% python3 -q
>>> import numpy as np
>>> np.set_printoptions(precision=3, suppress=True, linewidth=140)
>>> def rd(a):
...     return np.round(a, 3) + 0
... 
>>> M = np.load("mat.npy")
>>> M
array([[0, 0, 2, 2],
       [2, 0, 2, 0],
       [1, 1, 2, 1],
       [1, 0, 0, 2]])
>>> P = np.triu(np.array([[3, 3, 3, 0], [2, 0, 3, 0], [2, 0, 2, 3], [3, 3, 1, 1]]), 1) + np.eye(4)
>>> M2 = P @ M @ np.linalg.inv(P)
>>> rd(np.poly(M2))
array([ 1., -4., -2.,  6., 12.])
>>> t3 = np.stack([M, -1 * M, M[::-1]])
>>> np.linalg.matrix_rank(t3.reshape(3, -1))
np.int64(2)
>>> rd(np.linalg.det(t3))
array([12., 12., 12.])
>>> (t3 @ M.T).shape
(3, 4, 4)
>>> rd(np.linalg.norm(t3, axis=(1, 2)))
array([5.292, 5.292, 5.292])
>>> np.einsum("bij,cij->bc", t3, t3)
array([[ 28, -28,  20],
       [-28,  28, -20],
       [ 20, -20,  28]])
>>> rd(np.linalg.norm(M, "nuc"))
np.float64(9.015)
>>> rd(np.linalg.norm(M[2], 1)), rd(np.linalg.norm(M[2], np.inf))
(np.float64(5.0), np.float64(2.0))
>>> W0 = np.load("block5.npy")
>>> W0
array([[  4.422,   1.581, -14.187],
       [  4.506,   8.46 ,  -9.05 ],
       [  0.721,   6.717, -14.307],
       [  9.852,  -5.765,  -3.314],
       [  3.488,  -3.788, -10.019],
       [  1.376,  -4.341,   5.991],
       [-17.241,  -0.662,  11.497],
       [  5.455,  -5.797,  -4.825],
       [  0.567,  -0.475,   1.911],
       [ -7.456,   3.336,  12.28 ],
       [  0.991,  -7.444,  -0.377],
       [  6.494,   1.383,  -1.223],
       [  2.24 ,  11.454,  -4.067],
       [ -2.884,   8.802, -16.532],
       [  6.957,  -1.247,  -9.522],
       [ -0.276,  -3.133,  -4.366],
       [ -0.783,  -0.745, -14.519],
       [  4.413,  -6.496,   0.903],
       [  9.9  , -11.576,   1.117],
       [  4.994,   4.061,  -0.402],
       [  0.269,  -3.18 ,  -5.659],
       [  3.769,   4.595,   9.31 ],
       [ -6.985,   5.136,  -2.614],
       [ -7.632,   6.155,  -7.675],
       [ -7.056,   1.724,   6.807],
       [  8.519,   7.513,   6.973],
       [ -1.338,  -0.518,  -6.013]])
>>> W2 = W0[[25, 0]].astype(float)
>>> for _ in range(7):
...     z = np.linalg.norm(W0[:, None] - W2, axis=-1).argmin(axis=1)
...     W2 = np.array([W0[z == j].mean(axis=0) for j in range(2)])
... 
>>> z
array([1, 1, 1, 1, 1, 0, 0, 1, 0, 0, 0, 0, 1, 1, 1, 1, 1, 0, 0, 0, 1, 0, 1, 1, 0, 0, 1])
>>> rd(W2[1] - W2[0])
array([  0.428,   2.307, -13.01 ])
>>> np.abs(W2[1] - W2[0]).argmax()
np.int64(2)
>>> rd(W2)
array([[ 0.772, -0.698,  4.566],
       [ 1.201,  1.609, -8.445]])
>>> arr = np.array([[5.0, 1.0, 1.0, 1.0],
...     [1.0, 5.0, 1.0, 1.0],
...     [1.0, 1.0, 5.0, 1.0],
...     [1.0, 1.0, 1.0, 5.0]])
>>> arr
array([[5., 1., 1., 1.],
       [1., 5., 1., 1.],
       [1., 1., 5., 1.],
       [1., 1., 1., 5.]])
>>> # symmetric, so the eigenvalues are real
>>> vec = np.ones(4)
>>> for _ in range(5):
...     vec = arr @ vec
...     vec /= np.linalg.norm(vec)
...     print(round(vec @ arr @ vec, 3))
... 
8.0
8.0
8.0
8.0
8.0
>>> rd(np.linalg.eigvalsh(arr)[-1])
np.float64(8.0)
>>> vec
array([0.5, 0.5, 0.5, 0.5])
>>> arr @ (-1.0) ** np.arange(4)
array([ 4., -4.,  4., -4.])
>>> np.allclose(arr @ arr.T, arr.T @ arr)
True
>>> ang = np.radians(72)
>>> R = np.eye(4)
>>> R[0, 0] = R[3, 3] = np.cos(ang)
>>> R[0, 3], R[3, 0] = -np.sin(ang), np.sin(ang)
>>> rd(R)
array([[ 0.309,  0.   ,  0.   , -0.951],
       [ 0.   ,  1.   ,  0.   ,  0.   ],
       [ 0.   ,  0.   ,  1.   ,  0.   ],
       [ 0.951,  0.   ,  0.   ,  0.309]])
>>> M2 = arr @ R.T
>>> rd(np.linalg.svd(arr, compute_uv=False)), rd(np.linalg.svd(M2, compute_uv=False))
(array([8., 4., 4., 4.]), array([8., 4., 4., 4.]))
>>> rd(np.abs(M2 - arr).max(axis=0))
array([5.446, 0.   , 0.   , 4.064])
>>> np.allclose(arr @ arr.T, M2 @ M2.T)
True
>>> mat = np.loadtxt("w.csv", delimiter=",")
>>> mat
array([[  4., -10.,   0.,  -6.],
       [-10.,  25.,   0.,  15.],
       [  0.,   0.,   0.,   0.],
       [ -6.,  15.,   0.,   9.]])
>>> vals, V = np.linalg.eigh(mat)
>>> rd(np.linalg.eigvalsh(mat + -3 * np.eye(4)))
array([-3., -3., -3., 35.])
>>> rd(V @ np.diag(vals) @ V.T)
array([[  4., -10.,   0.,  -6.],
       [-10.,  25.,   0.,  15.],
       [  0.,   0.,   0.,   0.],
       [ -6.,  15.,   0.,   9.]])
>>> rd(np.linalg.svd(mat, compute_uv=False))
array([38.,  0.,  0.,  0.])
>>> vals.sum(), np.trace(mat)
(np.float64(38.0), np.float64(38.0))
>>> np.argsort(-np.linalg.norm(mat, axis=0).round(6), kind="stable")[:3]
array([1, 3, 0])
>>> [round(float(x), 3) for x in np.linalg.svd(mat, compute_uv=False)[:3]]
[38.0, 0.0, 0.0]
>>> np.linalg.cond(mat) > 100
np.True_
>>> vals, V = np.linalg.eigh(mat)
>>> vec = np.array([4, 3, 5, -3])
>>> rd(V * np.maximum(vals, 0) @ V.T)
array([[  4., -10.,   0.,  -6.],
       [-10.,  25.,   0.,  15.],
       [  0.,   0.,   0.,   0.],
       [ -6.,  15.,   0.,   9.]])
>>> r = np.linalg.matrix_rank(mat)
>>> r
np.int64(1)
>>> ns = np.linalg.svd(mat)[2][r:].T
>>> rd(ns @ ns.T)
array([[ 0.895,  0.263,  0.   ,  0.158],
       [ 0.263,  0.342,  0.   , -0.395],
       [ 0.   ,  0.   ,  1.   ,  0.   ],
       [ 0.158, -0.395,  0.   ,  0.763]])
>>> [int(np.linalg.matrix_rank(mat[:, :j + 1])) for j in range(4)]
[1, 1, 1, 1]
>>> ns.shape
(4, 3)
>>> rd(mat @ ns)
array([[0., 0., 0.],
       [0., 0., 0.],
       [0., 0., 0.],
       [0., 0., 0.]])
>>> [int(np.linalg.matrix_rank(np.delete(mat, i, axis=0))) for i in range(4)]
[1, 1, 1, 1]
>>> np.allclose(mat @ ns, 0)
True
>>> E = np.vander(np.arange(4) - 2, 4, increasing=True)
>>> E
array([[ 1, -2,  4, -8],
       [ 1, -1,  1, -1],
       [ 1,  0,  0,  0],
       [ 1,  1,  1,  1]])
>>> # row 0 is much longer than the rest
>>> O, R = np.linalg.qr(E)
>>> np.trace(O @ O.T)
np.float64(4.0)
>>> rd(O @ R)
array([[ 1., -2.,  4., -8.],
       [ 1., -1.,  1., -1.],
       [ 1.,  0.,  0.,  0.],
       [ 1.,  1.,  1.,  1.]])
>>> rd(np.abs(np.diag(R)))
array([2.   , 2.236, 2.   , 1.342])
>>> abs(R[0, 0]), rd(np.linalg.norm(E[:, 0]))
(np.float64(2.0), np.float64(2.0))
>>> np.allclose(R.T @ R, E.T @ E)
True
>>> rd(R)
array([[-2.   ,  1.   , -3.   ,  4.   ],
       [ 0.   ,  2.236, -2.236,  6.261],
       [ 0.   ,  0.   ,  2.   , -3.   ],
       [ 0.   ,  0.   ,  0.   ,  1.342]])
>>> P = np.triu(np.array([[0, 2, 1, -2], [1, 1, -2, 3], [-1, 3, 0, 0], [-3, -1, -3, -3]]), 1) + np.eye(4)
>>> M2 = P @ E @ np.linalg.inv(P)
>>> np.trace(M2), np.trace(E)
(np.float64(1.0), np.int64(1))
>>> rd(np.poly(M2))
array([ 1., -1.,  6., 22., 12.])
>>> rd(np.linalg.det(M2))
np.float64(12.0)
>>> rd(np.linalg.det(E))
np.float64(12.0)
>>> E @ E
array([[ -5,  -8,  -6, -14],
       [  0,  -2,   2,  -8],
       [  1,  -2,   4,  -8],
       [  4,  -2,   6,  -8]])
>>> (E + E.T) / 2
array([[ 1. , -0.5,  2.5, -3.5],
       [-0.5, -1. ,  0.5,  0. ],
       [ 2.5,  0.5,  0. ,  0.5],
       [-3.5,  0. ,  0.5,  1. ]])
>>> np.allclose(E @ E.T, E.T @ E)
False
>>> rd(np.abs(np.linalg.eigvals(E)).max())
np.float64(3.426)
>>> r0 = np.array([-1, 0, 1])
>>> np.correlate(E[1], E[2], "full")
array([ 0,  0,  0,  1, -1,  1, -1])
>>> np.convolve(E[1], r0)
array([-1,  1,  0,  0,  1, -1])
>>> np.polyval(r0, E[1])
array([0, 0, 0, 0])
>>> A = np.load("layer17.npy")
>>> A
array([[ 3,  4,  5,  6],
       [ 7,  8,  9, 10],
       [11, 12, 13, 14],
       [15, 16, 17, 18]])
>>> np.linalg.lstsq(A[:-1].T, A[-1])[2]
np.int32(2)
>>> rd(np.trace(np.linalg.pinv(A) @ A))
np.float64(2.0)
>>> np.unique(A.round(6), axis=0).shape
(4, 4)
>>> rd(A @ np.linalg.pinv(A) @ A)
array([[ 3.,  4.,  5.,  6.],
       [ 7.,  8.,  9., 10.],
       [11., 12., 13., 14.],
       [15., 16., 17., 18.]])
>>> rd(np.linalg.eigvals(A).sum().real)
np.float64(42.0)
>>> np.einsum("ij,ji->", A, A)
np.int64(1924)
>>> rd(np.linalg.det(A.T))
np.float64(0.0)
>>> rd(np.linalg.eigvals(A))
array([43.825, -1.825,  0.   ,  0.   ])
>>> np.kron(np.eye(2, dtype=int), A)
array([[ 3,  4,  5,  6,  0,  0,  0,  0],
       [ 7,  8,  9, 10,  0,  0,  0,  0],
       [11, 12, 13, 14,  0,  0,  0,  0],
       [15, 16, 17, 18,  0,  0,  0,  0],
       [ 0,  0,  0,  0,  3,  4,  5,  6],
       [ 0,  0,  0,  0,  7,  8,  9, 10],
       [ 0,  0,  0,  0, 11, 12, 13, 14],
       [ 0,  0,  0,  0, 15, 16, 17, 18]])
>>> rng = np.random.default_rng(99)
>>> z = rng.permutation(4)
>>> z
array([0, 2, 3, 1])
>>> M2 = A[z][:, z]
>>> M2
array([[ 3,  5,  6,  4],
       [11, 13, 14, 12],
       [15, 17, 18, 16],
       [ 7,  9, 10,  8]])
>>> rd(np.sort(np.abs(np.linalg.eigvals(M2))))
array([ 0.   ,  0.   ,  1.825, 43.825])
>>> rd(np.linalg.det(M2)), rd(np.linalg.det(A[z]))
(np.float64(0.0), np.float64(0.0))
>>> np.trace(M2)
np.int64(42)
>>> np.diag(M2)
array([ 3, 13, 18,  8])
>>> r0 = np.array([-3, -5, -1])
>>> K = np.outer(rng.normal(size=22), r0) + 0.05 * rng.normal(size=(22, 3))
>>> rd(K)
array([[-0.128, -0.328, -0.094],
       [-1.991, -3.422, -0.69 ],
       [ 5.319,  8.821,  1.754],
       [-5.085, -8.324, -1.65 ],
       [ 1.295,  2.331,  0.496],
       [ 1.83 ,  2.962,  0.67 ],
       [ 3.104,  5.295,  1.062],
       [-2.711, -4.678, -0.897],
       [-1.983, -3.391, -0.674],
       [-3.754, -6.198, -1.21 ],
       [-2.694, -4.448, -0.922],
       [-0.815, -1.411, -0.322],
       [-1.019, -1.637, -0.253],
       [-2.792, -4.672, -0.918],
       [ 2.563,  4.39 ,  0.834],
       [ 0.109,  0.331,  0.138],
       [-1.097, -1.882, -0.357],
       [ 1.309,  2.2  ,  0.469],
       [-2.187, -3.647, -0.726],
       [ 1.053,  1.77 ,  0.315],
       [-2.018, -3.426, -0.611],
       [-0.346, -0.758, -0.119]])
>>> z = K[:, 2] > np.median(K[:, 2])
>>> r0 = K[z].mean(axis=0) - K[~z].mean(axis=0)
>>> np.argsort(-np.abs(r0).round(6), kind="stable")
array([1, 0, 2])
>>> ((K - K.mean(axis=0)) @ r0 > 0).astype(int)
array([1, 0, 1, 0, 1, 1, 1, 0, 0, 0, 0, 0, 0, 0, 1, 1, 0, 1, 0, 1, 0, 1])
>>> z.astype(int)
array([1, 0, 1, 0, 1, 1, 1, 0, 0, 0, 0, 0, 1, 0, 1, 1, 0, 1, 0, 1, 0, 1])
>>> rd(r0)
array([3.838, 6.443, 1.296])
>>> data = np.load("case17.npy")
>>> data
array([[3., 1., 0., 0.],
       [0., 3., 1., 0.],
       [0., 0., 3., 1.],
       [0., 0., 0., 3.]])
>>> w1 = np.array([[-2, 0, 3, 2], [-3, -3, -2, -1], [1, 0, -1, 2], [1, 0, -3, -2]])
>>> coef = np.array([1, 1, -2, 3])
>>> act = np.maximum(data @ w1 + coef, 0)
>>> (act > 0).astype(int)
array([[0, 0, 1, 1],
       [0, 0, 0, 1],
       [1, 1, 0, 1],
       [1, 1, 0, 0]])
>>> (act > 0).mean(axis=0)
array([0.5 , 0.5 , 0.25, 0.75])
>>> W2 = np.array([[2, -2, 9], [-2, -5, -4], [2, -4, -3], [3, 5, 4]])
>>> act @ W2
array([[ 34.,  20.,  17.],
       [  6.,  10.,   8.],
       [ 29.,  20.,  69.],
       [  6., -13.,  32.]])
>>> w1 @ W2
array([[  8,   2, -19],
       [ -7,  24, -13],
       [  6,  12,  20],
       [-10,   0,  10]])
>>> D = np.linalg.norm(W0[:, None] - W0[None], axis=-1)
>>> rd(D[:5, :5])
array([[ 0.   ,  8.586,  6.332, 14.201,  6.861],
       [ 8.586,  0.   ,  6.708, 16.243, 12.328],
       [ 6.332,  6.708,  0.   , 18.974, 11.679],
       [14.201, 16.243, 18.974,  0.   ,  9.453],
       [ 6.861, 12.328, 11.679,  9.453,  0.   ]])
>>> np.unravel_index(D.round(6).argmax(), D.shape)
(np.int64(0), np.int64(6))
>>> (D + 1e9 * np.eye(27)).round(6).argmin(axis=1)
array([16, 12, 13,  7, 14,  8,  9,  3,  5, 24, 17, 19,  1,  2,  4, 20,  0, 10,  3, 11, 15, 25, 23, 22,  9, 21, 20])
>>> np.flatnonzero(D[10] < D.mean() / 2)
array([ 5,  7, 10, 15, 17, 20])
>>> D.shape
(27, 27)
>>> M2 = np.array([[0, 1, 0], [-2, -1, 1], [2, 2, -1], [-1, 0, -2]])
>>> np.einsum("ik,kj->ij", data, M2)
array([[-2.,  2.,  1.],
       [-4., -1.,  2.],
       [ 5.,  6., -5.],
       [-3.,  0., -6.]])
>>> np.einsum("ij->j", data)
array([3., 4., 4., 4.])
>>> M2.T @ data.T
array([[-2., -4.,  5., -3.],
       [ 2., -1.,  6.,  0.],
       [ 1.,  2., -5., -6.]])
>>> data @ M2
array([[-2.,  2.,  1.],
       [-4., -1.,  2.],
       [ 5.,  6., -5.],
       [-3.,  0., -6.]])
>>> Uu, s, Vh = np.linalg.svd(data, full_matrices=False)
>>> (s > 1e-8).sum()
np.int64(4)
